% ipython --no-banner

In [1]: import numpy as np

In [2]: import numpy.linalg as la

In [3]: np.set_printoptions(precision=2, suppress=True, linewidth=120)

In [4]: def rnd(a):
   ...:     return np.round(a, 2) + 0
   ...: 

In [5]: A = np.load("sample18.npy")

In [6]: A
Out[6]: 
array([[ -0.6,  -0.8,  -1.8,   0.4],
       [ -4. , -20. ,  -6. ,  -4. ],
       [ -0.7,  -1.1,  -0.4,  -0.3],
       [  1.5,   0.6,   1.4,   1.5],
       [ -1.4,   0.7,  -1.7,   0.3],
       [  1.7,  -1. ,  -0.4,   0.9],
       [  0.2,   2. ,  -0.2,   0.7],
       [ -0.5,   0.2,  -0.1,  -1.2],
       [ -0.9,  -0.6,  -1.1,  -0.6],
       [  0.4,   0.7,  -0.4,  -0.1],
       [  1.2,   0.6,   1.2,   1.7]])

In [7]: rnd(la.svd(A, compute_uv=False))
Out[7]: array([21.94,  4.21,  2.55,  1.3 ])

In [8]: np.unravel_index(np.abs(A).argmax(), A.shape)
Out[8]: (np.int64(1), np.int64(1))

In [9]: rnd(la.norm(A))
Out[9]: np.float64(22.53)

In [10]: la.matrix_rank(A)
Out[10]: np.int64(4)

In [11]: F = np.loadtxt("layer9.csv", delimiter=",")

In [12]: F
Out[12]: 
array([[ 0., -3., -2.],
       [ 3.,  0., -6.],
       [ 2.,  6.,  0.]])

In [13]: la.matrix_rank(F, rtol=0.1)
Out[13]: np.int64(2)

In [14]: x = np.array([1, 4, 5])

In [15]: rnd(la.svd(F, compute_uv=False))
Out[15]: array([7., 7., 0.])

In [16]: rnd(la.eigvals(F).real)
Out[16]: array([0., 0., 0.])

In [17]: rnd(la.det(F))
Out[17]: np.float64(0.0)

In [18]: Q = la.solve(np.eye(3) - F, np.eye(3) + F)

In [19]: rnd(la.det(Q))
Out[19]: np.float64(1.0)

In [20]: rnd(Q @ Q.T)
Out[20]: 
array([[1., 0., 0.],
       [0., 1., 0.],
       [0., 0., 1.]])

In [21]: np.einsum("ii->", F)
Out[21]: np.float64(0.0)

In [22]: U, s, vt = la.svd(F)

In [23]: evecs = vt[:(s > 1e-8).sum()]

In [24]: rng = np.random.default_rng(71321)

In [25]: x = F[0] + 4 * F[2] + rng.integers(2) * np.eye(3)[2]

In [26]: x
Out[26]: array([ 8., 21., -1.])

In [27]: np.allclose(evecs.T @ evecs @ x, x)
Out[27]: False

In [28]: rnd(la.norm(x - evecs.T @ evecs @ x))
Out[28]: np.float64(0.43)

In [29]: mat = np.array([[0, 0, 0, 1, 0],
    ...:     [0, 0, 1, 1, 0],
    ...:     [0, 1, 0, 0, 0],
    ...:     [1, 1, 0, 0, 1],
    ...:     [0, 0, 0, 1, 0]])

In [30]: out = np.array([[2, 1], [0, 0]])

In [31]: W2 = np.kron(out, mat)

In [32]: W2
Out[32]: 
array([[0, 0, 0, 2, 0, 0, 0, 0, 1, 0],
       [0, 0, 2, 2, 0, 0, 0, 1, 1, 0],
       [0, 2, 0, 0, 0, 0, 1, 0, 0, 0],
       [2, 2, 0, 0, 2, 1, 1, 0, 0, 1],
       [0, 0, 0, 2, 0, 0, 0, 0, 1, 0],
       [0, 0, 0, 0, 0, 0, 0, 0, 0, 0],
       [0, 0, 0, 0, 0, 0, 0, 0, 0, 0],
       [0, 0, 0, 0, 0, 0, 0, 0, 0, 0],
       [0, 0, 0, 0, 0, 0, 0, 0, 0, 0],
       [0, 0, 0, 0, 0, 0, 0, 0, 0, 0]])

In [33]: la.matrix_rank(W2)
Out[33]: np.int64(4)

In [34]: U, s, vt = la.svd(W2)

In [35]: evecs = vt[:(s > 1e-8).sum()]

In [36]: x = W2[2] + 5 * W2[4] + rng.integers(2) * np.eye(10)[1]

In [37]: x
Out[37]: array([ 0.,  2.,  0., 10.,  0.,  0.,  1.,  0.,  5.,  0.])

In [38]: rnd(np.diag(evecs.T @ evecs))
Out[38]: array([0.4, 0.8, 0.8, 0.8, 0.4, 0.1, 0.2, 0.2, 0.2, 0.1])

In [39]: la.matrix_rank(np.vstack([W2, x]))
Out[39]: np.int64(4)

In [40]: rnd(evecs.T @ evecs)
Out[40]: 
array([[0.4, 0. , 0. , 0. , 0.4, 0.2, 0. , 0. , 0. , 0.2],
       [0. , 0.8, 0. , 0. , 0. , 0. , 0.4, 0. , 0. , 0. ],
       [0. , 0. , 0.8, 0. , 0. , 0. , 0. , 0.4, 0. , 0. ],
       [0. , 0. , 0. , 0.8, 0. , 0. , 0. , 0. , 0.4, 0. ],
       [0.4, 0. , 0. , 0. , 0.4, 0.2, 0. , 0. , 0. , 0.2],
       [0.2, 0. , 0. , 0. , 0.2, 0.1, 0. , 0. , 0. , 0.1],
       [0. , 0.4, 0. , 0. , 0. , 0. , 0.2, 0. , 0. , 0. ],
       [0. , 0. , 0.4, 0. , 0. , 0. , 0. , 0.2, 0. , 0. ],
       [0. , 0. , 0. , 0.4, 0. , 0. , 0. , 0. , 0.2, 0. ],
       [0.2, 0. , 0. , 0. , 0.2, 0.1, 0. , 0. , 0. , 0.1]])

In [41]: U, s, vt = la.svd(mat)

In [42]: evecs = vt[:(s > 1e-8).sum()]

In [43]: x = mat[4] + -2 * mat[2] + rng.integers(2) * np.eye(5)[4]

In [44]: x
Out[44]: array([ 0., -2.,  0.,  1.,  1.])

In [45]: rnd(evecs.T @ evecs)
Out[45]: 
array([[0.5, 0. , 0. , 0. , 0.5],
       [0. , 1. , 0. , 0. , 0. ],
       [0. , 0. , 1. , 0. , 0. ],
       [0. , 0. , 0. , 1. , 0. ],
       [0.5, 0. , 0. , 0. , 0.5]])

In [46]: la.matrix_rank(np.vstack([mat, x]))
Out[46]: np.int64(5)

In [47]: rnd(la.norm(x - evecs.T @ evecs @ x))
Out[47]: np.float64(0.71)

In [48]: t = np.sort(rng.uniform(-2, 2, 24))

In [49]: W0 = np.c_[t, t ** 2, t ** 3] @ np.array([[3, 3, 1, 2], [0, 0, 1, 2], [1, 1, 0, 3]])

In [50]: rnd(W0)
Out[50]: 
array([[-13.28, -13.28,   1.86, -18.57],
       [-11.93, -11.93,   1.58, -15.95],
       [ -8.96,  -8.96,   0.97, -10.47],
       [ -8.61,  -8.61,   0.9 ,  -9.88],
       [ -6.58,  -6.58,   0.49,  -6.55],
       [ -5.32,  -5.32,   0.24,  -4.7 ],
       [ -5.3 ,  -5.3 ,   0.24,  -4.67],
       [ -4.43,  -4.43,   0.07,  -3.52],
       [ -2.66,  -2.66,  -0.19,  -1.63],
       [ -2.49,  -2.49,  -0.21,  -1.49],
       [ -2.17,  -2.17,  -0.23,  -1.24],
       [ -1.4 ,  -1.4 ,  -0.25,  -0.74],
       [ -0.41,  -0.41,  -0.12,  -0.24],
       [ -0.15,  -0.15,  -0.05,  -0.1 ],
       [  0.73,   0.73,   0.3 ,   0.63],
       [  1.98,   1.98,   0.94,   2.5 ],
       [  3.68,   3.68,   1.84,   6.2 ],
       [  4.01,   4.01,   2.01,   7.03],
       [  4.65,   4.65,   2.32,   8.65],
       [  4.98,   4.98,   2.48,   9.54],
       [  5.28,   5.28,   2.62,  10.35],
       [  8.05,   8.05,   3.82,  18.14],
       [  9.62,   9.62,   4.44,  22.75],
       [ 12.23,  12.23,   5.39,  30.59]])

In [51]: # column 1 repeats column 0

In [52]: out = W0 + rng.integers(-2, 3, (24, 3)) @ rng.integers(-2, 3, (3, 4))

In [53]: rnd(out)
Out[53]: 
array([[-13.28, -12.28,  -0.14, -17.57],
       [-10.93, -10.93,  -3.42, -11.95],
       [ -5.96,  -7.96,  -5.03,  -4.47],
       [ -9.61,  -5.61,   2.9 , -13.88],
       [ -7.58, -11.58,  -1.51,  -2.55],
       [ -5.32,  -3.32,  -3.76,  -2.7 ],
       [ -3.3 ,  -5.3 ,  -5.76,   1.33],
       [ -4.43,  -1.43,   4.07,  -8.52],
       [ -3.66,  -7.66,   2.81,  -1.63],
       [ -3.49,  -1.49,   0.79,  -3.49],
       [ -2.17,  -0.17,   5.77,  -7.24],
       [  1.6 ,  -1.4 ,  -4.25,   4.26],
       [  0.59,  -1.41,  -1.12,   1.76],
       [  2.85,  -0.15,  -4.05,   4.9 ],
       [ -0.27,   2.73,  -0.7 ,  -0.37],
       [  0.98,  -3.02,  -1.06,   6.5 ],
       [  2.68,  -1.32,  -0.16,  10.2 ],
       [  8.01,  12.01,  -0.99,   7.03],
       [  3.65,  -1.35,   2.32,  11.65],
       [  0.98,   2.98,   8.48,   3.54],
       [  4.28,   9.28,   2.62,   7.35],
       [  6.05,   6.05,   8.82,  14.14],
       [ 10.62,  13.62,   3.44,  21.75],
       [ 12.23,  10.23,   4.39,  32.59]])

In [54]: np.abs(out - W0).sum(axis=1)
Out[54]: 
array([ 4., 11., 16., 10., 12.,  8., 14., 12.,  9.,  5., 14., 12.,  5., 12.,  5., 12., 12., 15., 10., 18.,  8., 13.,
        7.,  5.])

In [55]: rnd(out - W0)
Out[55]: 
array([[ 0.,  1., -2.,  1.],
       [ 1.,  1., -5.,  4.],
       [ 3.,  1., -6.,  6.],
       [-1.,  3.,  2., -4.],
       [-1., -5., -2.,  4.],
       [ 0.,  2., -4.,  2.],
       [ 2.,  0., -6.,  6.],
       [ 0.,  3.,  4., -5.],
       [-1., -5.,  3.,  0.],
       [-1.,  1.,  1., -2.],
       [ 0.,  2.,  6., -6.],
       [ 3.,  0., -4.,  5.],
       [ 1., -1., -1.,  2.],
       [ 3.,  0., -4.,  5.],
       [-1.,  2., -1., -1.],
       [-1., -5., -2.,  4.],
       [-1., -5., -2.,  4.],
       [ 4.,  8., -3.,  0.],
       [-1., -6.,  0.,  3.],
       [-4., -2.,  6., -6.],
       [-1.,  4.,  0., -3.],
       [-2., -2.,  5., -4.],
       [ 1.,  4., -1., -1.],
       [ 0., -2., -1.,  2.]])

In [56]: rnd(la.svd(out - W0, compute_uv=False))
Out[56]: array([25.64, 18.08,  5.18,  0.  ])

In [57]: la.matrix_rank(out - W0, tol=1e-8)
Out[57]: np.int64(3)
